$ ipython --no-banner

In [1]: import numpy as np

In [2]: np.set_printoptions(suppress=True, linewidth=120)

In [3]: def tidy(a):
   ...:     return np.round(a, 4) + 0
   ...: 

In [4]: Q, _ = np.linalg.qr(np.array([[0.7, -1.5, -0.6, -0.5],
   ...:     [0.0, 1.2, 0.6, 0.0],
   ...:     [-3.7, 0.6, 1.0, -0.2],
   ...:     [-1.1, -0.4, 0.2, 0.7]]))

In [5]: evals = np.array([-1, -2, 3, -3])

In [6]: K = Q @ np.diag(evals) @ Q.T

In [7]: print(tidy(K))
[[-1.2722  1.5179 -0.4769  1.4308]
 [ 1.5179  0.731  -0.3156  2.0275]
 [-0.4769 -0.3156 -1.1941  0.3494]
 [ 1.4308  2.0275  0.3494 -1.2647]]

In [8]: # symmetric

In [9]: print([round(float(np.linalg.det(K[:i, :i])), 2) + 0 for i in range(1, 5)])
[-1.27, -3.23, 4.28, -18.0]

In [10]: evals, V = np.linalg.eigvalsh(K)
---------------------------------------------------------------------------
ValueError                                Traceback (most recent call last)
Cell In[10], line 1
----> 1 evals, V = np.linalg.eigvalsh(K)

ValueError: too many values to unpack (expected 2)

In [11]: evals, V = np.linalg.eigh(K)

In [12]: print(tidy(V.T @ K @ V))
[[-3.  0.  0.  0.]
 [ 0. -2.  0.  0.]
 [ 0.  0. -1.  0.]
 [ 0.  0.  0.  3.]]

In [13]: print(tidy(np.abs(V[:, -1])))
[0.4387 0.7462 0.0647 0.4966]

In [14]: print(tidy(np.linalg.eigvalsh(K @ K)))
[1. 4. 9. 9.]

In [15]: print(tidy(np.linalg.svd(K, compute_uv=False)))
[3. 3. 2. 1.]

In [16]: print(tidy(V @ np.diag(evals) @ V.T))
[[-1.2722  1.5179 -0.4769  1.4308]
 [ 1.5179  0.731  -0.3156  2.0275]
 [-0.4769 -0.3156 -1.1941  0.3494]
 [ 1.4308  2.0275  0.3494 -1.2647]]
